>>> import numpy as np
>>> np.set_printoptions(precision=1, suppress=True, linewidth=140)
>>> def rd(a):
...     return np.round(a, 1) + 0
... 
>>> basis = np.sign(np.array([[3, 0, -1, -1], [-3, -3, 0, -2], [-3, 1, 0, 3], [-2, 1, 0, 0]]))
>>> other = (np.tril(basis, -1) + np.eye(4)) @ (np.triu(basis, 1) + np.eye(4))
>>> ev = np.array([2, 1, 2, 5])
>>> feats = np.rint(other * ev @ np.linalg.inv(other)) + 0
>>> feats
array([[ 2.,  3.,  0., -3.],
       [-1.,  2.,  0., -1.],
       [-1., -3.,  2.,  2.],
       [-1., -3.,  0.,  4.]])
>>> O = feats.astype(float).copy()
>>> for j in range(4):
...     O[:, j] -= O[:, :j] @ (O[:, :j].T @ O[:, j])
...     O[:, j] /= np.linalg.norm(O[:, j])
... 
>>> rd(O.T @ O)
array([[1., 0., 0., 0.],
       [0., 1., 0., 0.],
       [0., 0., 1., 0.],
       [0., 0., 0., 1.]])
>>> rd(O.T @ feats)
array([[ 2.6,  3.8, -0.8, -4.2],
       [ 0. ,  4.1, -0.8, -3.2],
       [ 0. ,  0. ,  1.7, -1. ],
       [ 0. ,  0. ,  0. ,  1.1]])
>>> np.einsum("ij,ji->", feats, feats)
np.float64(34.0)
>>> rd(np.poly(feats))
array([  1., -10.,  33., -44.,  20.])
>>> rd(np.linalg.det(2 * feats)), rd(np.linalg.det(feats))
(np.float64(320.0), np.float64(20.0))
>>> np.kron(np.eye(2, dtype=int), feats)
array([[ 2.,  3.,  0., -3.,  0.,  0.,  0., -0.],
       [-1.,  2.,  0., -1., -0.,  0.,  0., -0.],
       [-1., -3.,  2.,  2., -0., -0.,  0.,  0.],
       [-1., -3.,  0.,  4., -0., -0.,  0.,  0.],
       [ 0.,  0.,  0., -0.,  2.,  3.,  0., -3.],
       [-0.,  0.,  0., -0., -1.,  2.,  0., -1.],
       [-0., -0.,  0.,  0., -1., -3.,  2.,  2.],
       [-0., -0.,  0.,  0., -1., -3.,  0.,  4.]])
>>> O, r_ = np.linalg.qr(feats)
>>> O.shape, r_.shape
((4, 4), (4, 4))
>>> rd(np.trace(O @ O.T))
np.float64(4.0)
>>> rd(O.T @ O)
array([[1., 0., 0., 0.],
       [0., 1., 0., 0.],
       [0., 0., 1., 0.],
       [0., 0., 0., 1.]])
>>> rd(r_)
array([[-2.6, -3.8,  0.8,  4.2],
       [ 0. , -4.1,  0.8,  3.2],
       [ 0. ,  0. , -1.7,  1. ],
       [ 0. ,  0. ,  0. ,  1.1]])
>>> np.allclose(r_.T @ r_, feats.T @ feats)
True
>>> m1 = np.load("out10.npy")
>>> m1
array([[1, 0],
       [0, 1]])
>>> # triangular: eigenvalues sit on the diagonal
>>> x = np.array([4, 6])
>>> target = m1 @ x
>>> target
array([4, 6])
>>> rd(np.linalg.solve(m1, 5 * target))
array([20., 30.])
>>> low = np.linalg.cholesky(m1)
>>> low
array([[1., 0.],
       [0., 1.]])
>>> np.linalg.eigvalsh(m1).min() > 0
np.True_
